$ python -q
>>> import numpy as np
>>> np.set_printoptions(precision=3, suppress=True, linewidth=120)
>>> def rnd(a):
...     return np.round(a, 3) + 0
... 
>>> mat = np.load("out9.npy")
>>> print(mat)
[[-1.171  0.     0.019 -0.256 -1.119  0.026 -1.042 -0.732 -0.661 -0.378 -0.047 -0.341  0.054]
 [ 2.593  0.07  -0.042  0.853  2.67   0.115  2.68   1.843  1.788  1.001 -0.004  0.892 -0.013]
 [ 1.95   0.106  0.005  0.63   1.998 -0.037  2.138  1.305  1.321  0.674  0.1    0.642 -0.077]
 [ 0.156 -0.018 -0.038  0.08   0.182  0.092  0.168  0.123  0.225  0.068  0.06   0.086 -0.072]
 [ 2.964 -0.065  0.057  1.044  3.09   0.077  3.019  2.086  2.074  0.99  -0.009  1.026  0.013]
 [-0.802  0.067 -0.008 -0.245 -0.822  0.048 -0.752 -0.469 -0.59  -0.202 -0.007 -0.275  0.003]
 [-1.122 -0.041 -0.018 -0.425 -1.193 -0.032 -1.165 -0.744 -0.777 -0.457 -0.076 -0.39  -0.074]
 [ 2.213  0.    -0.03   0.768  2.172 -0.015  2.225  1.518  1.526  0.762  0.029  0.742 -0.074]
 [-3.567 -0.023  0.037 -1.196 -3.549 -0.012 -3.544 -2.248 -2.347 -1.175 -0.029 -1.203  0.054]
 [-0.789  0.062 -0.019 -0.287 -0.852  0.015 -0.725 -0.608 -0.557 -0.282 -0.013 -0.263  0.005]
 [ 0.523 -0.011  0.039  0.07   0.672  0.055  0.626  0.407  0.417  0.181  0.     0.205 -0.012]
 [-0.496 -0.008 -0.002 -0.106 -0.51   0.023 -0.514 -0.435 -0.348 -0.185 -0.048 -0.224  0.03 ]
 [ 2.834  0.011  0.054  0.992  2.853  0.03   2.872  1.903  1.901  0.927  0.001  0.957  0.047]
 [-1.79  -0.059 -0.017 -0.584 -1.836 -0.076 -1.786 -1.256 -1.189 -0.577 -0.005 -0.616  0.007]
 [ 0.434 -0.072  0.069  0.223  0.502 -0.052  0.6    0.249  0.305  0.177  0.069  0.138  0.067]
 [ 3.059  0.079  0.068  0.991  3.053  0.016  3.117  2.106  2.059  1.074 -0.016  1.023 -0.019]
 [ 0.34   0.031  0.011  0.118  0.371  0.053  0.278  0.274  0.207  0.241 -0.024  0.081 -0.105]
 [ 2.424  0.006 -0.002  0.878  2.43   0.041  2.393  1.542  1.55   0.811  0.014  0.801  0.003]
 [-0.15  -0.045  0.034  0.014 -0.203  0.025 -0.183 -0.121 -0.091 -0.05   0.048 -0.005 -0.041]
 [ 0.96   0.023  0.011  0.399  0.879 -0.041  0.935  0.53   0.618  0.293 -0.036  0.369  0.021]
 [-1.646  0.019 -0.008 -0.559 -1.549  0.023 -1.478 -1.042 -1.007 -0.529  0.023 -0.425  0.047]
 [-2.143 -0.079  0.018 -0.741 -2.134 -0.104 -2.073 -1.451 -1.391 -0.79  -0.035 -0.775 -0.002]
 [-3.036  0.091  0.004 -0.998 -2.983  0.021 -3.09  -2.007 -1.952 -1.005 -0.054 -1.015 -0.082]
 [ 1.94   0.006  0.04   0.589  1.881 -0.022  1.878  1.281  1.326  0.625 -0.048  0.627 -0.011]]
>>> print(np.linalg.matrix_rank(mat, rtol=0.1))
1
>>> print(round(np.log10(np.linalg.cond(mat))))
2
>>> proj = mat @ np.linalg.solve(mat.T @ mat, mat.T)
>>> print(np.allclose(proj @ proj, proj))
True
>>> print(rnd(np.linalg.eigvalsh(proj)))
[0. 0. 0. 0. 0. 0. 0. 0. 0. 0. 0. 1. 1. 1. 1. 1. 1. 1. 1. 1. 1. 1. 1. 1.]
>>> print(rnd(np.trace(proj)))
13.0
